$ python3 -q
>>> import numpy as np
>>> np.set_printoptions(suppress=True, linewidth=140)
>>> def tidy(a):
...     return np.round(a, 3) + 0
... 
>>> K = np.array([[0, 0, 0, 1, 1, 0],
...     [0, 0, 1, 0, 0, 0],
...     [0, 1, 0, 0, 0, 1],
...     [1, 0, 0, 0, 1, 0],
...     [1, 0, 0, 1, 0, 0],
...     [0, 0, 1, 0, 0, 0]])
>>> # rows 1 and 5 are equal
>>> w, V = np.linalg.eigh(K)
>>> tidy(np.linalg.eigvalsh(K @ K))
array([0., 1., 1., 2., 2., 4.])
>>> tidy(V @ np.diag(w) @ V.T)
array([[0., 0., 0., 1., 1., 0.],
       [0., 0., 1., 0., 0., 0.],
       [0., 1., 0., 0., 0., 1.],
       [1., 0., 0., 0., 1., 0.],
       [1., 0., 0., 1., 0., 0.],
       [0., 0., 1., 0., 0., 0.]])
>>> tidy(w.sum()), np.trace(K)
(np.float64(0.0), np.int64(0))
>>> tidy(V.T @ K @ V)
array([[-1.414,  0.   ,  0.   ,  0.   ,  0.   ,  0.   ],
       [ 0.   , -1.   ,  0.   ,  0.   ,  0.   ,  0.   ],
       [ 0.   ,  0.   , -1.   ,  0.   ,  0.   ,  0.   ],
       [ 0.   ,  0.   ,  0.   ,  0.   ,  0.   ,  0.   ],
       [ 0.   ,  0.   ,  0.   ,  0.   ,  1.414,  0.   ],
       [ 0.   ,  0.   ,  0.   ,  0.   ,  0.   ,  2.   ]])
>>> tidy(w)
array([-1.414, -1.   , -1.   ,  0.   ,  1.414,  2.   ])
>>> mat = np.loadtxt("test3.csv", delimiter=",")
>>> mat
array([[2., 0., 0., 0.],
       [0., 2., 0., 0.],
       [0., 0., 1., 0.],
       [1., 0., 0., 2.]])
>>> # splits into 3 blocks
>>> w, V = np.linalg.eig(mat)
>>> tidy(np.sort(np.linalg.eigvals(mat.T)))
array([1., 2., 2., 2.])
>>> np.prod(w)
np.float64(8.0)
>>> vec = np.array([-4, 2, 0, 5])
>>> h = np.maximum(mat @ vec, 0)
>>> mat * (h > 1e-9)[:, None]
array([[0., 0., 0., 0.],
       [0., 2., 0., 0.],
       [0., 0., 0., 0.],
       [1., 0., 0., 2.]])
>>> mat @ mat
array([[4., 0., 0., 0.],
       [0., 4., 0., 0.],
       [0., 0., 1., 0.],
       [4., 0., 0., 4.]])
>>> tidy(np.sort(np.linalg.eigvals(mat).real))
array([1., 2., 2., 2.])
>>> A = np.array([[0.1, -1.6, 0.0],
...     [-1.0, -0.4, 1.9],
...     [1.7, 0.3, 1.3],
...     [1.0, 0.4, 0.0],
...     [1.7, 1.0, -0.7],
...     [0.9, 0.4, -1.8],
...     [-0.8, 1.6, 0.3],
...     [-1.1, -0.4, 2.1],
...     [1.3, 1.0, 0.1],
...     [-0.4, -0.1, -1.1],
...     [-0.3, 1.6, 1.4],
...     [-1.0, -0.7, -1.3],
...     [1.0, -0.4, -0.1],
...     [1.1, -0.2, -1.8],
...     [1.0, -1.3, 2.0],
...     [-0.5, -0.9, 0.9],
...     [-0.2, -0.2, 0.0],
...     [0.2, 0.0, -1.2],
...     [0.4, 0.9, 0.0],
...     [-0.1, 1.6, -0.5],
...     [0.6, 0.6, -0.8],
...     [0.0, -0.8, 0.6]])
>>> A[17] *= 3
>>> tidy(A)
array([[ 0.1, -1.6,  0. ],
       [-1. , -0.4,  1.9],
       [ 1.7,  0.3,  1.3],
       [ 1. ,  0.4,  0. ],
       [ 1.7,  1. , -0.7],
       [ 0.9,  0.4, -1.8],
       [-0.8,  1.6,  0.3],
       [-1.1, -0.4,  2.1],
       [ 1.3,  1. ,  0.1],
       [-0.4, -0.1, -1.1],
       [-0.3,  1.6,  1.4],
       [-1. , -0.7, -1.3],
       [ 1. , -0.4, -0.1],
       [ 1.1, -0.2, -1.8],
       [ 1. , -1.3,  2. ],
       [-0.5, -0.9,  0.9],
       [-0.2, -0.2,  0. ],
       [ 0.6,  0. , -3.6],
       [ 0.4,  0.9,  0. ],
       [-0.1,  1.6, -0.5],
       [ 0.6,  0.6, -0.8],
       [ 0. , -0.8,  0.6]])
>>> cent = A[[12, 0]].astype(float)
>>> for _ in range(3):
...     lab = np.linalg.norm(A[:, None] - cent, axis=-1).argmin(axis=1)
...     cent = np.array([A[lab == j].mean(axis=0) for j in range(2)])
... 
>>> lab
array([1, 1, 0, 0, 0, 0, 0, 1, 0, 0, 0, 0, 0, 0, 1, 1, 0, 0, 0, 0, 0, 1])
>>> tidy(cent)
array([[ 0.469,  0.488, -0.538],
       [-0.25 , -0.9  ,  1.25 ]])
